% python3 -q
>>> import numpy as np
>>> np.set_printoptions(suppress=True, linewidth=120)
>>> def rd(a):
...     return np.round(a, 3) + 0
... 
>>> F = np.load("test1.npy")
>>> F
array([[-3, -2, -3, -2],
       [ 2,  2,  2,  2],
       [-3, -2, -3, -2],
       [ 2,  2,  2,  2]])
>>> # columns 0 and 2 are equal
>>> Uu, sig, Vt = np.linalg.svd(F, full_matrices=False)
>>> rd(Vt @ Vt.T)
array([[1., 0., 0., 0.],
       [0., 1., 0., 0.],
       [0., 0., 1., 0.],
       [0., 0., 0., 1.]])
>>> rd(sig / sig[0])
array([1.   , 0.096, 0.   , 0.   ])
>>> np.allclose(Uu * sig @ Vt, F)
True
>>> np.abs(Uu[:, 0]).round(6).argmax()
np.int64(0)
>>> rd(sig)
array([9.123, 0.877, 0.   , 0.   ])
>>> rd(np.cumsum(sig ** 2) / np.sum(sig ** 2))
array([0.991, 1.   , 1.   , 1.   ])
>>> rd(Uu.T @ F @ Vt.T)
array([[9.123, 0.   , 0.   , 0.   ],
       [0.   , 0.877, 0.   , 0.   ],
       [0.   , 0.   , 0.   , 0.   ],
       [0.   , 0.   , 0.   , 0.   ]])
>>> M2 = np.array([[0, -3, -1], [3, 3, 2], [-2, 0, -1]])
>>> feats = np.triu(M2, 1)
>>> feats
array([[ 0, -3, -1],
       [ 0,  0,  2],
       [ 0,  0,  0]])
>>> rd(np.sort(np.linalg.eigvals(feats)))
array([0., 0., 0.])
>>> np.prod(np.diag(feats)), rd(np.linalg.det(feats))
(np.int64(0), np.float64(0.0))
>>> np.abs(np.diag(np.linalg.qr(feats)[1])) > 1e-9
array([False, False, False])
>>> np.linalg.lstsq(feats[:-1].T, feats[-1])[2]
np.int32(2)
>>> rd(feats @ np.linalg.pinv(feats) @ feats)
array([[ 0., -3., -1.],
       [ 0.,  0.,  2.],
       [ 0.,  0.,  0.]])
>>> rd(np.trace(np.linalg.pinv(feats) @ feats))
np.float64(2.0)
>>> hat = np.triu(np.array([[2, -2, 1], [2, 2, -2], [2, -2, -1]]), 1) + np.eye(3)
>>> M2 = hat @ feats @ np.linalg.inv(hat)
>>> print(M2)
[[  0.  -3. -11.]
 [  0.   0.   2.]
 [  0.   0.   0.]]
>>> hat @ feats - feats @ hat
array([[  0.,   0., -10.],
       [  0.,   0.,   0.],
       [  0.,   0.,   0.]])
>>> np.poly(M2)
array([1., 0., 0., 0.])
>>> print(np.trace(F))
-2
>>> rd(np.abs(np.linalg.eigvals(F)).max())
np.float64(4.0)
>>> rd(np.linalg.det(F))
np.float64(0.0)
>>> F.inv()
Traceback (most recent call last):
  File "<python-input-31>", line 1, in <module>
    F.inv()
    ^^^^^
AttributeError: 'numpy.ndarray' object has no attribute 'inv'
>>> print(F @ F)
[[10  4 10  4]
 [-4  0 -4  0]
 [10  4 10  4]
 [-4  0 -4  0]]
>>> np.linalg.matrix_power(F, 3)
array([[-44, -24, -44, -24],
       [ 24,  16,  24,  16],
       [-44, -24, -44, -24],
       [ 24,  16,  24,  16]])
>>> np.allclose(F, F.T)
False
>>> (F + F.T) / 2
array([[-3.,  0., -3.,  0.],
       [ 0.,  2.,  0.,  2.],
       [-3.,  0., -3.,  0.],
       [ 0.,  2.,  0.,  2.]])
>>> rd(np.sort(np.abs(np.linalg.eigvals(F))))
array([0., 0., 2., 4.])
>>> np.allclose(F @ F.T, F.T @ F)
False
>>> np.linalg.matrix_rank(feats, rtol=0.1)
np.int64(2)
>>> [round(float(x), 3) for x in np.linalg.svd(feats, compute_uv=False)[:3]]
[3.257, 1.842, 0.0]
>>> K = np.loadtxt("layer1.csv", delimiter=",")
>>> K
array([[ -9.603, -24.933,   1.847],
       [ -2.945,  -7.387,  -0.714],
       [ -2.008,  -5.021,  -0.998],
       [ -1.293,  -3.25 ,  -1.121],
       [ -0.441,  -1.175,  -0.857],
       [ -0.345,  -0.937,  -0.745],
       [ -0.234,  -0.651,  -0.569],
       [ -0.116,  -0.336,  -0.318],
       [  0.022,   0.066,   0.067],
       [  0.076,   0.233,   0.237],
       [  0.284,   0.923,   0.938],
       [  0.298,   0.971,   0.984],
       [  0.436,   1.454,   1.433],
       [  0.457,   1.527,   1.498],
       [  0.804,   2.764,   2.488],
       [  0.838,   2.886,   2.576],
       [  3.395,  11.83 ,   7.141],
       [  5.468,  18.88 ,   9.671],
       [  8.509,  29.058,  12.695]])
>>> th = np.radians(45)
>>> Rm = np.eye(3)
>>> Rm[0, 0] = Rm[1, 1] = np.cos(th)
>>> Rm[0, 1], Rm[1, 0] = -np.sin(th), np.sin(th)
>>> print(rd(Rm))
[[ 0.707 -0.707  0.   ]
 [ 0.707  0.707  0.   ]
 [ 0.     0.     1.   ]]
>>> M2 = K @ Rm.T
>>> np.allclose(np.linalg.norm(K, axis=1), np.linalg.norm(M2, axis=1))
True
>>> print(np.allclose(K @ K.T, M2 @ M2.T))
True
>>> rd(np.linalg.svd(K, compute_uv=False)), rd(np.linalg.svd(M2, compute_uv=False))
(array([49.931, 11.815,  0.655]), array([49.931, 11.815,  0.655]))
>>> D = np.linalg.norm(K[:, None] - K[None], axis=-1)
>>> (D + 1e9 * np.eye(19)).round(6).argmin(axis=1)
array([ 1,  2,  3,  2,  5,  4,  5,  6,  9,  8, 11, 10, 13, 12, 15, 14, 17, 16, 17])
>>> np.flatnonzero(D[6] < D.mean() / 2)
array([ 2,  3,  4,  5,  6,  7,  8,  9, 10, 11, 12, 13, 14, 15])
>>> D.shape
(19, 19)
>>> rd(D[:5, :5])
array([[ 0.   , 18.941, 21.5  , 23.41 , 25.607],
       [18.941,  0.   ,  2.561,  4.473,  6.699],
       [21.5  ,  2.561,  0.   ,  1.914,  4.155],
       [23.41 ,  4.473,  1.914,  0.   ,  2.259],
       [25.607,  6.699,  4.155,  2.259,  0.   ]])
>>> print(D[6].round(6).argsort(kind="stable")[:4])
[6 5 7 4]
>>> lab = K[:, 1] > np.median(K[:, 1])
>>> f = K[lab].mean(axis=0) - K[~lab].mean(axis=0)
>>> ((K - K.mean(axis=0)) @ f > 0).astype(int)
array([0, 0, 0, 0, 0, 0, 0, 0, 0, 0, 0, 0, 0, 1, 1, 1, 1, 1, 1])
>>> rd((((K - K.mean(axis=0)) @ f > 0) == lab).mean())
np.float64(0.842)
>>> print(rd(f))
[ 3.965 12.149  4.698]
>>> np.argsort(-np.abs(f).round(6), kind="stable")
array([1, 2, 0])
>>> M2 = np.c_[K[:, :2] @ np.array([[3, 0], [0, -4]]), np.array([2, 1, 1, 1, 1, 2, 2, 0, 2, 1, 0, 2, 2, 2, 1, 1, 0, 2, 1])]
>>> rd(M2)
array([[ -28.809,   99.732,    2.   ],
       [  -8.835,   29.548,    1.   ],
       [  -6.024,   20.084,    1.   ],
       [  -3.879,   13.   ,    1.   ],
       [  -1.323,    4.7  ,    1.   ],
       [  -1.035,    3.748,    2.   ],
       [  -0.702,    2.604,    2.   ],
       [  -0.348,    1.344,    0.   ],
       [   0.066,   -0.264,    2.   ],
       [   0.228,   -0.932,    1.   ],
       [   0.852,   -3.692,    0.   ],
       [   0.894,   -3.884,    2.   ],
       [   1.308,   -5.816,    2.   ],
       [   1.371,   -6.108,    2.   ],
       [   2.412,  -11.056,    1.   ],
       [   2.514,  -11.544,    1.   ],
       [  10.185,  -47.32 ,    0.   ],
       [  16.404,  -75.52 ,    2.   ],
       [  25.527, -116.232,    1.   ]])
>>> rd(np.linalg.norm(M2 - K @ np.linalg.lstsq(K, M2)[0], axis=0))
array([0.   , 0.   , 5.335])
>>> np.linalg.matrix_rank(K)
np.int64(3)
>>> rd(K.sum(axis=0))
array([ 3.602, 26.902, 36.253])
>>> np.linalg.rank(K)
Traceback (most recent call last):
  File "<python-input-68>", line 1, in <module>
    np.linalg.rank(K)
    ^^^^^^^^^^^^^^
AttributeError: module 'numpy.linalg' has no attribute 'rank'
>>> np.zeros(19, 3)
Traceback (most recent call last):
  File "<python-input-69>", line 1, in <module>
    np.zeros(19, 3)
    ~~~~~~~~^^^^^^^
TypeError: Cannot interpret '3' as a data type
>>> np.unravel_index(np.abs(K).argmax(), K.shape)
(np.int64(18), np.int64(1))
>>> rd(np.linalg.svd(K, compute_uv=False))
array([49.931, 11.815,  0.655])
>>> X = np.tanh(np.array([[-0.7, 0.5],
...     [1.2, -0.8],
...     [0.8, 0.1],
...     [-0.1, 0.3],
...     [0.6, 0.9],
...     [1.4, -0.2],
...     [0.5, 1.0],
...     [1.4, 1.2],
...     [1.4, -0.3],
...     [-1.4, -1.5],
...     [0.0, 0.4]]) @ np.array([[1.3, 0.4, -0.6], [-0.2, -1.5, 0.6]]))
>>> rd(X)
array([[-0.766, -0.774,  0.617],
       [ 0.938,  0.933, -0.834],
       [ 0.77 ,  0.168, -0.397],
       [-0.188, -0.454,  0.235],
       [ 0.537, -0.804,  0.178],
       [ 0.953,  0.696, -0.744],
       [ 0.422, -0.862,  0.291],
       [ 0.919, -0.845, -0.119],
       [ 0.954,  0.766, -0.77 ],
       [-0.909,  0.934, -0.06 ],
       [-0.08 , -0.537,  0.235]])
>>> Ac = X - X.mean(axis=0)
>>> evecs = np.linalg.svd(Ac)[2][:2]
>>> M2 = Ac - Ac @ evecs.T @ evecs
>>> np.linalg.norm(M2, axis=1).round(6).argmax()
np.int64(7)
>>> rd(np.diag(evecs.T @ evecs))
array([0.875, 0.85 , 0.275])
>>> print(rd(np.cov(Ac @ evecs.T, rowvar=False)))
[[0.894 0.   ]
 [0.    0.439]]
>>> A = np.load("mat.npy")
>>> A
array([[-15.066,   0.   , -14.981],
       [-14.704,   0.   , -14.587],
       [-13.572,   0.   , -13.352],
       [ -9.445,   0.   ,  -8.857],
       [ -8.368,   0.   ,  -7.689],
       [ -5.399,   0.   ,  -4.495],
       [ -4.965,   0.   ,  -4.034],
       [ -4.645,   0.   ,  -3.697],
       [ -3.87 ,   0.   ,  -2.887],
       [ -2.657,   0.   ,  -1.66 ],
       [ -1.977,   0.   ,  -1.018],
       [ -1.766,   0.   ,  -0.83 ],
       [ -1.227,   0.   ,  -0.4  ],
       [ -0.698,   0.   ,  -0.099],
       [  1.647,   0.   ,   0.301],
       [  2.178,   0.   ,   0.509],
       [  2.923,   0.   ,   0.852],
       [  3.497,   0.   ,   1.146],
       [  7.511,   0.   ,   3.599]])
>>> print([round(float(x), 3) for x in np.linalg.svd(A, compute_uv=False)[:3]])
[42.347, 3.997, 0.0]
>>> np.argsort(-np.linalg.norm(A, axis=0).round(6), kind="stable")[:3]
array([0, 2, 1])
>>> rd(np.linalg.norm(A, 2) / np.linalg.norm(A))
np.float64(0.996)
>>> mat = np.loadtxt("dump.csv", delimiter=",")
>>> rd(mat)
array([[0.167, 0.167, 0.167, 0.5  ],
       [0.125, 0.25 , 0.25 , 0.375],
       [0.182, 0.182, 0.364, 0.273],
       [0.333, 0.111, 0.222, 0.333]])
>>> # row-stochastic, so 1 is an eigenvalue
>>> def softmax(z):
...     e = np.exp(z - z.max(axis=-1, keepdims=True))
...     return e / e.sum(axis=-1, keepdims=True)
... 
>>> rd(softmax(feats[0]))
array([0.705, 0.035, 0.259])
>>> att = feats @ feats.T / np.sqrt(3)
>>> print(softmax(att).round(6).argmax(axis=1))
[0 1 0]
>>> rd(softmax(att)[0] @ feats)
array([ 0.   , -2.988, -0.994])
>>> O = mat.astype(float).copy()
>>> for j in range(4):
...     O[:, j] -= O[:, :j] @ (O[:, :j].T @ O[:, j])
...     O[:, j] /= np.linalg.norm(O[:, j])
... 
>>> print(rd(O.T @ mat))
[[ 0.433  0.298  0.46   0.672]
 [ 0.     0.216  0.203  0.293]
 [ 0.     0.     0.138 -0.132]
 [ 0.     0.     0.     0.147]]
